$ ipython --no-banner

In [1]: import numpy as np

In [2]: np.set_printoptions(precision=2, suppress=True, linewidth=200, sign=" ")

In [3]: def rd(a):
   ...:     return np.round(a, 2) + 0
   ...: 

In [4]: E = np.load("m.npy")

In [5]: E
Out[5]: 
array([[ 1.  ,  0.7 ,  0.49,  0.34,  0.24,  0.17,  0.12,  0.08,  0.06],
       [ 0.7 ,  1.  ,  0.7 ,  0.49,  0.34,  0.24,  0.17,  0.12,  0.08],
       [ 0.49,  0.7 ,  1.  ,  0.7 ,  0.49,  0.34,  0.24,  0.17,  0.12],
       [ 0.34,  0.49,  0.7 ,  1.  ,  0.7 ,  0.49,  0.34,  0.24,  0.17],
       [ 0.24,  0.34,  0.49,  0.7 ,  1.  ,  0.7 ,  0.49,  0.34,  0.24],
       [ 0.17,  0.24,  0.34,  0.49,  0.7 ,  1.  ,  0.7 ,  0.49,  0.34],
       [ 0.12,  0.17,  0.24,  0.34,  0.49,  0.7 ,  1.  ,  0.7 ,  0.49],
       [ 0.08,  0.12,  0.17,  0.24,  0.34,  0.49,  0.7 ,  1.  ,  0.7 ],
       [ 0.06,  0.08,  0.12,  0.17,  0.24,  0.34,  0.49,  0.7 ,  1.  ]])

In [6]: A2 = np.array([[0, 2],
   ...:     [0, 1],
   ...:     [2, 1],
   ...:     [0, 2],
   ...:     [2, 1],
   ...:     [2, 1],
   ...:     [2, 2],
   ...:     [2, 2],
   ...:     [0, 2]])

In [7]: np.linalg.matrix_rank(E @ A2)
Out[7]: np.int64(2)

In [8]: np.vstack([E, A2.T]).shape
Out[8]: (11, 9)

In [9]: rd(np.einsum("ij,ij->i", E, E))
Out[9]: array([ 1.96,  2.44,  2.68,  2.78,  2.81,  2.78,  2.68,  2.44,  1.96])

In [10]: np.linalg.matrix_rank(np.vstack([E, A2.T]))
Out[10]: np.int64(9)

In [11]: vec = np.array([1, 3, 3, -3, 0, 0, 2, -1, 2])

In [12]: y = E @ vec

In [13]: rd(y)
Out[13]: array([ 3.83,  4.71,  4.04,  1.69,  1.75,  2.03,  2.61,  2.03,  2.43])

In [14]: rd(np.linalg.solve(E, E[:, 2]))
Out[14]: array([ 0.,  0.,  1.,  0.,  0.,  0.,  0.,  0.,  0.])

In [15]: u = np.array([7, 7, 0])

In [16]: rd(np.convolve(E[7], u))
Out[16]: array([  0.56,   1.4 ,   2.03,   2.87,   4.06,   5.81,   8.33,  11.9 ,  11.9 ,   4.9 ,   0.  ])

In [17]: rd(np.cross(E[7, :3], E[2, :3]))
Out[17]: array([ 0.,  0.,  0.])

In [18]: feats = np.load("out14.npy")

In [19]: feats
Out[19]: 
array([[-0.6 , -0.5 ,  0.5 , -0.5 ],
       [-0.7 , -0.7 , -1.61,  1.18],
       [-0.7 , -0.7 , -1.6 ,  1.2 ]])

In [20]: U, sig, Vt = np.linalg.svd(feats)

In [21]: rd(sig)
Out[21]: array([ 3.17,  1.01,  0.02])

In [22]: A2 = U[:, :2] @ np.diag(sig[:2]) @ Vt[:2]

In [23]: np.linalg.matrix_rank(A2)
Out[23]: np.int64(2)

In [24]: rd(A2)
Out[24]: 
array([[-0.6 , -0.5 ,  0.5 , -0.5 ],
       [-0.7 , -0.7 , -1.6 ,  1.19],
       [-0.7 , -0.7 , -1.61,  1.19]])

In [25]: rd(np.abs(feats - A2).max())
Out[25]: np.float64(0.01)

In [26]: [round(float(x), 2) for x in np.linalg.svd(feats, compute_uv=False)[:3]]
Out[26]: [3.17, 1.01, 0.02]

In [27]: rd(np.linalg.norm(feats, 2) / np.linalg.norm(feats))
Out[27]: np.float64(0.95)

In [28]: np.linalg.cond(feats) > 100
Out[28]: np.True_

In [29]: A2 = feats / np.sqrt((feats ** 2).mean(axis=1, keepdims=True))

In [30]: np.linalg.matrix_rank(feats - feats.mean(axis=1, keepdims=True))
Out[30]: np.int64(3)

In [31]: rd(np.linalg.norm(A2, axis=1))
Out[31]: array([ 2.,  2.,  2.])

In [32]: W0 = np.loadtxt("run5.csv", delimiter=",")

In [33]: W0
Out[33]: 
array([[ 0.,  0.,  0.,  0.],
       [ 0.,  0.,  0.,  0.],
       [ 0.,  0.,  1.,  0.],
       [ 0.,  0.,  0.,  1.]])

In [34]: U, sig, Vt = np.linalg.svd(W0)

In [35]: np.argmax(sig[:-1] / (sig[1:] + 1e-6)) + 1
Out[35]: np.int64(2)

In [36]: A2 = U[:, :2] @ np.diag(sig[:2]) @ Vt[:2]

In [37]: np.linalg.matrix_rank(W0, rtol=0.05)
Out[37]: np.int64(2)

In [38]: A2
Out[38]: 
array([[ 0.,  0.,  0.,  0.],
       [ 0.,  0.,  0.,  0.],
       [ 0.,  0.,  1.,  0.],
       [ 0.,  0.,  0.,  1.]])

In [39]: rd(np.linalg.norm(W0 - A2) / np.linalg.norm(W0))
Out[39]: np.float64(0.0)

In [40]: np.linalg.matrix_rank(A2)
Out[40]: np.int64(2)

In [41]: rd(np.linalg.norm(W0 - A2, 2)), sig[2]
Out[41]: (np.float64(0.0), np.float64(0.0))

In [42]: basis = np.sign(np.array([[8, 2, -4, 1], [-7, 1, 7, 6], [-1, -3, -2, -7], [1, 2, -5, 3]]))

In [43]: A2 = (np.tril(basis, -1) + np.eye(4)) @ (np.triu(basis, 1) + np.eye(4))

In [44]: ev = np.array([-2, 1, 2, -3])

In [45]: J = np.rint(A2 * ev @ np.linalg.inv(A2)) + 0

In [46]: J
Out[46]: 
array([[-13.,  -4., -18., -11.],
       [ 16.,   6.,  16.,   8.],
       [ 14.,   4.,  27.,  19.],
       [-14.,  -4., -30., -22.]])

In [47]: rd(np.linalg.det(2 * J)), rd(np.linalg.det(J))
Out[47]: (np.float64(192.0), np.float64(12.0))

In [48]: np.einsum("ii->", J)
Out[48]: np.float64(-2.0)

In [49]: np.kron(np.eye(2, dtype=int), J)
Out[49]: 
array([[-13.,  -4., -18., -11.,  -0.,  -0.,  -0.,  -0.],
       [ 16.,   6.,  16.,   8.,   0.,   0.,   0.,   0.],
       [ 14.,   4.,  27.,  19.,   0.,   0.,   0.,   0.],
       [-14.,  -4., -30., -22.,  -0.,  -0.,  -0.,  -0.],
       [ -0.,  -0.,  -0.,  -0., -13.,  -4., -18., -11.],
       [  0.,   0.,   0.,   0.,  16.,   6.,  16.,   8.],
       [  0.,   0.,   0.,   0.,  14.,   4.,  27.,  19.],
       [ -0.,  -0.,  -0.,  -0., -14.,  -4., -30., -22.]])

In [50]: rd(np.poly(J))
Out[50]: array([ 1.,  2., -7., -8., 12.])

In [51]: rd(np.linalg.eigvals(J))
Out[51]: array([ 2.,  1., -2., -3.])

In [52]: rd(np.linalg.eigvals(J).sum().real)
Out[52]: np.float64(-2.0)

In [53]: rd(np.sort(np.abs(np.linalg.eigvals(J))))
Out[53]: array([ 1.,  2.,  2.,  3.])

In [54]: J @ J
Out[54]: 
array([[  7.,   0.,  14.,  11.],
       [  0.,   4.,   0.,   0.],
       [ -6.,   0., -29., -27.],
       [  6.,   0.,  38.,  36.]])

In [55]: np.allclose(J, J.T)
Out[55]: False

In [56]: (J + J.T) / 2
Out[56]: 
array([[-13. ,   6. ,  -2. , -12.5],
       [  6. ,   6. ,  10. ,   2. ],
       [ -2. ,  10. ,  27. ,  -5.5],
       [-12.5,   2. ,  -5.5, -22. ]])

In [57]: np.linalg.determinant(J)
Traceback (most recent call last):
  Cell In[57], line 1
    np.linalg.determinant(J)
AttributeError: module 'numpy.linalg' has no attribute 'determinant'


In [58]: K = np.load("w.npy")

In [59]: K
Out[59]: 
array([[ 2., -6., -4., -2.],
       [ 0.,  2.,  0.,  0.],
       [ 0., -6., -2., -2.],
       [ 0.,  6.,  4.,  4.]])

In [60]: # rank 3

In [61]: [round(float(x), 2) for x in np.linalg.svd(K, compute_uv=False)[:3]]
Out[61]: [12.96, 2.0, 2.0]

In [62]: np.linalg.matrix_rank(K, rtol=0.1)
Out[62]: np.int64(3)

In [63]: A2 = np.array([[3, 1, 1], [3, 2, 3], [0, 0, 2]])

In [64]: F = np.triu(A2)

In [65]: F
Out[65]: 
array([[ 3,  1,  1],
       [ 0,  2,  3],
       [ 0,  0,  2]])

In [66]: # triangular

In [67]: rng = np.random.default_rng(24)

In [68]: labels = rng.permutation(3)

In [69]: labels
Out[69]: array([ 1,  2,  0])

In [70]: A2 = F[labels][:, labels]

In [71]: np.allclose(A2, F)
Out[71]: False

In [72]: A2
Out[72]: 
array([[ 2,  3,  0],
       [ 0,  2,  0],
       [ 1,  1,  3]])

In [73]: np.diag(A2)
Out[73]: array([ 2,  2,  3])

In [74]: rd(np.sort(np.abs(np.linalg.eigvals(A2))))
Out[74]: array([ 2.,  2.,  3.])

In [75]: rd(np.linalg.det(A2))
Out[75]: np.float64(12.0)

In [76]: np.linalg.determinant(A2)
Traceback (most recent call last):
  Cell In[76], line 1
    np.linalg.determinant(A2)
AttributeError: module 'numpy.linalg' has no attribute 'determinant'


In [77]: np.allclose(A2 @ A2.T, A2.T @ A2)
Out[77]: False

In [78]: np.linalg.matrix_power(A2, 4)
Out[78]: 
array([[  16,   96,    0],
       [   0,   16,    0],
       [  65,  164,   81]])

In [79]: def softmax(z):
    ...:     e = np.exp(z - z.max(axis=-1, keepdims=True))
    ...:     return e / e.sum(axis=-1, keepdims=True)
    ...: 

In [80]: rd(softmax(10 * F[0]))
Out[80]: array([ 1.,  0.,  0.])

In [81]: rd(softmax(F).sum(axis=1))
Out[81]: array([ 1.,  1.,  1.])

In [82]: S = F @ F.T / np.sqrt(3)

In [83]: rd(softmax(S + np.triu(np.full(S.shape, -np.inf), 1)))
Out[83]: 
array([[ 1.  ,  0.  ,  0.  ],
       [ 0.01,  0.99,  0.  ],
       [ 0.07,  0.71,  0.22]])

In [84]: softmax(S).round(6).argmax(axis=1)
Out[84]: array([ 0,  1,  1])

In [85]: A2 = np.array([[2, 1, 2], [-2, -1, 1], [2, -1, 2]])

In [86]: data = np.triu(A2)

In [87]: data
Out[87]: 
array([[ 2,  1,  2],
       [ 0, -1,  1],
       [ 0,  0,  2]])

In [88]: # triangular: eigenvalues sit on the diagonal

In [89]: P = np.triu(np.array([[3, 2, 0], [2, 3, 3], [1, 3, 0]]), 1) + np.eye(3)

In [90]: A2 = P @ data @ np.linalg.inv(P)

In [91]: np.trace(A2), np.trace(data)
Out[91]: (np.float64(3.0), np.int64(3))

In [92]: rd(np.linalg.det(A2))
Out[92]: np.float64(-4.0)

In [93]: u = np.array([-1, -3])

In [94]: np.polyval(u, data[1])
Out[94]: array([-3, -2, -4])

In [95]: T = np.stack([data, 5 * data, data[::-1]])

In [96]: np.linalg.matrix_rank(T.reshape(3, -1))
Out[96]: np.int64(2)

In [97]: (T @ data.T).shape
Out[97]: (3, 3, 3)

In [98]: np.linalg.matrix_rank(T)
Out[98]: array([ 3,  3,  3])

In [99]: q = data.astype(float).copy()

In [100]: for j in range(3):
     ...:     q[:, j] -= q[:, :j] @ (q[:, :j].T @ q[:, j])
     ...:     q[:, j] /= np.linalg.norm(q[:, j])
     ...: 

In [101]: q.T @ q
Out[101]: 
array([[ 1.,  0.,  0.],
       [ 0.,  1.,  0.],
       [ 0.,  0.,  1.]])

In [102]: q.T @ data
Out[102]: 
array([[ 2.,  1.,  2.],
       [ 0.,  1., -1.],
       [ 0.,  0.,  2.]])

In [103]: vec = np.array([-2, 2, -1])

In [104]: y = data @ vec

In [105]: y
Out[105]: array([-4, -3, -2])

In [106]: rd(np.linalg.solve(data, data[:, 0]))
Out[106]: array([ 1.,  0.,  0.])

In [107]: rd(np.linalg.solve(data, y))
Out[107]: array([-2.,  2., -1.])

In [108]: arr = np.loadtxt("mat.csv", delimiter=",")

In [109]: arr
Out[109]: 
array([[ 1.,  0.,  0.,  0.,  0.],
       [ 0.,  3.,  0.,  0.,  0.],
       [ 0.,  0., -1.,  0.,  0.],
       [ 0.,  0.,  0.,  3.,  0.],
       [ 0.,  0.,  0.,  0.,  0.]])

In [110]: rd(np.linalg.det(arr))
Out[110]: np.float64(0.0)

In [111]: np.allclose(arr, arr.T)
Out[111]: True

In [112]: rd(np.sort(np.abs(np.linalg.eigvals(arr))))
Out[112]: array([ 0.,  1.,  1.,  3.,  3.])

In [113]: arr.inv()
Traceback (most recent call last):
  Cell In[113], line 1
    arr.inv()
AttributeError: 'numpy.ndarray' object has no attribute 'inv'


In [114]: np.allclose(arr @ arr.T, arr.T @ arr)
Out[114]: True

In [115]: np.trace(arr)
Out[115]: np.float64(6.0)

In [116]: (arr + arr.T) / 2
Out[116]: 
array([[ 1.,  0.,  0.,  0.,  0.],
       [ 0.,  3.,  0.,  0.,  0.],
       [ 0.,  0., -1.,  0.,  0.],
       [ 0.,  0.,  0.,  3.,  0.],
       [ 0.,  0.,  0.,  0.,  0.]])

In [117]: U, sig, Vt = np.linalg.svd(arr)

In [118]: V = Vt[:(sig > 1e-8).sum()]

In [119]: vec = arr[2] + 4 * arr[3] + rng.integers(2) * np.eye(5)[3]

In [120]: vec
Out[120]: array([ 0.,  0., -1., 13.,  0.])

In [121]: np.linalg.matrix_rank(np.vstack([arr, vec]))
Out[121]: np.int64(4)

In [122]: V.T @ V
Out[122]: 
array([[ 1.,  0.,  0.,  0.,  0.],
       [ 0.,  1.,  0.,  0.,  0.],
       [ 0.,  0.,  1.,  0.,  0.],
       [ 0.,  0.,  0.,  1.,  0.],
       [ 0.,  0.,  0.,  0.,  0.]])
